% ipython --no-banner

In [1]: import numpy as np

In [2]: import numpy.linalg as la

In [3]: np.set_printoptions(precision=2, suppress=True, linewidth=100, legacy="1.25")

In [4]: A = np.array([[1, 0, 0, 0, 0, 0],
   ...:     [2, 9, 0, 0, 0, 0],
   ...:     [2, 6, 7, 0, 0, 0],
   ...:     [7, 8, 4, 4, 0, 0],
   ...:     [5, 3, 7, 7, 6, 0],
   ...:     [2, 6, 6, 2, 6, 7]])

In [5]: # triangular, det is the product of the diagonal

In [6]: other = la.inv(A)

In [7]: print(np.allclose(other, A.T))
False

In [8]: print(np.round(la.inv(other), 2) + 0)
[[1. 0. 0. 0. 0. 0.]
 [2. 9. 0. 0. 0. 0.]
 [2. 6. 7. 0. 0. 0.]
 [7. 8. 4. 4. 0. 0.]
 [5. 3. 7. 7. 6. 0.]
 [2. 6. 6. 2. 6. 7.]]

In [9]: print(np.round(A @ other, 2) + 0)
[[1. 0. 0. 0. 0. 0.]
 [0. 1. 0. 0. 0. 0.]
 [0. 0. 1. 0. 0. 0.]
 [0. 0. 0. 1. 0. 0.]
 [0. 0. 0. 0. 1. 0.]
 [0. 0. 0. 0. 0. 1.]]

In [10]: other = A / np.sqrt((A ** 2).mean(axis=1, keepdims=True))

In [11]: print(other[2])
[0.52 1.56 1.82 0.   0.   0.  ]

In [12]: print(la.matrix_rank(other) == la.matrix_rank(A))
True

In [13]: print(la.norm(other, axis=1))
[2.45 2.45 2.45 2.45 2.45 2.45]

In [14]: X = np.loadtxt("arr.csv", delimiter=",")

In [15]: print(X)
[[ -1.   1.   2.   2.]
 [ -2.  -1.   0.   1.]
 [ -2.   0.  -1.   1.]
 [ -1.  -2.   0.   0.]
 [ -2.  -4.   2.  -2.]
 [  0.  -3.   2.   0.]
 [  0.  -3.   4.  -2.]
 [  2.  -5.   6.  -3.]
 [  1.  -6.   7.  -4.]
 [  2.  -7.   7.  -3.]
 [  4.  -5.   7.  -2.]
 [  6.  -3.   6.  -2.]
 [  7.  -5.   5.  -4.]
 [  8.  -6.   6.  -3.]
 [  8.  -8.   5.  -5.]
 [  9. -10.   6.  -4.]
 [  7.  -8.   4.  -2.]
 [  6.  -6.   5.   0.]
 [  5.  -6.   6.   1.]
 [  7.  -4.   8.  -1.]
 [  6.  -6.  10.  -1.]
 [  5.  -6.  10.  -1.]
 [  4.  -6.  12.  -2.]
 [  5.  -7.  13.  -3.]
 [  4.  -7.  13.  -3.]
 [  2.  -5.  13.  -4.]
 [  1.  -6.  12.  -4.]]

In [16]: lab = X[:, 1] > np.median(X[:, 1])

In [17]: f = X[lab].mean(axis=0) - X[~lab].mean(axis=0)

In [18]: print(lab.astype(int))
[1 1 1 1 1 1 1 1 0 0 1 1 1 0 0 0 0 0 0 1 0 0 0 0 0 1 0]

In [19]: print(((X - X.mean(axis=0)) @ f > 0).astype(int))
[1 1 1 1 1 1 1 1 0 0 0 0 0 0 0 0 0 0 0 0 0 0 0 0 0 0 0]

In [20]: print(f)
[-3.53  3.79 -4.13  1.2 ]

In [21]: print(np.argsort(-np.abs(f).round(6), kind="stable"))
[2 1 0 3]

In [22]: cent = X[[13, 6]].astype(float)

In [23]: for _ in range(3):
    ...:     lab = la.norm(X[:, None] - cent, axis=-1).argmin(axis=1)
    ...:     cent = np.array([X[lab == j].mean(axis=0) for j in range(2)])
    ...: 

In [24]: print(lab)
[1 1 1 1 1 1 1 0 0 0 0 0 0 0 0 0 0 0 0 0 0 0 0 0 0 0 0]

In [25]: print(np.abs(cent[1] - cent[0]).argmax())
2

In [26]: print(cent)
[[ 4.95 -6.1   8.05 -2.5 ]
 [-1.14 -1.71  1.29  0.  ]]

In [27]: d = la.norm(X[:, None] - X[None], axis=-1)

In [28]: print(d[:5, :5])
[[0.   3.16 3.46 4.12 6.48]
 [3.16 0.   1.41 1.73 4.69]
 [3.46 1.41 0.   2.65 5.83]
 [4.12 1.73 2.65 0.   3.61]
 [6.48 4.69 5.83 3.61 0.  ]]

In [29]: print(la.matrix_rank(d ** 2))
6

In [30]: print(d[17].round(6).argsort(kind="stable")[:4])
[17 18 16 10]

In [31]: print(np.unravel_index(d.round(6).argmax(), d.shape))
(2, 23)

In [32]: print(d.shape)
(27, 27)

In [33]: J = np.array([[0, 2, 0, 3, 3, 3],
    ...:     [0, 0, 2, 3, 2, 3],
    ...:     [0, 0, 0, 2, 3, 2],
    ...:     [0, 0, 0, 0, 1, 0],
    ...:     [0, 0, 0, 0, 0, 1],
    ...:     [0, 0, 0, 0, 0, 0]])

In [34]: rank = la.matrix_rank(J)

In [35]: print(rank)
5

In [36]: N = la.svd(J)[2][rank:].T

In [37]: print(N @ N.T)
[[1. 0. 0. 0. 0. 0.]
 [0. 0. 0. 0. 0. 0.]
 [0. 0. 0. 0. 0. 0.]
 [0. 0. 0. 0. 0. 0.]
 [0. 0. 0. 0. 0. 0.]
 [0. 0. 0. 0. 0. 0.]]

In [38]: print(N.shape)
(6, 1)

In [39]: x = np.array([3, 0, 1, 0, 3, 3])

In [40]: print(J @ np.eye(6)[4])
[3. 2. 3. 1. 0. 0.]

In [41]: print(J * x)
[[0 0 0 0 9 9]
 [0 0 2 0 6 9]
 [0 0 0 0 9 6]
 [0 0 0 0 3 0]
 [0 0 0 0 0 3]
 [0 0 0 0 0 0]]

In [42]: print(la.norm(J @ x) <= la.norm(J, 2) * la.norm(x) + 1e-9)
True

In [43]: print(J @ x)
[18 17 15  3  3  0]

In [44]: print(np.einsum("ij,j->i", J, x))
[18 17 15  3  3  0]
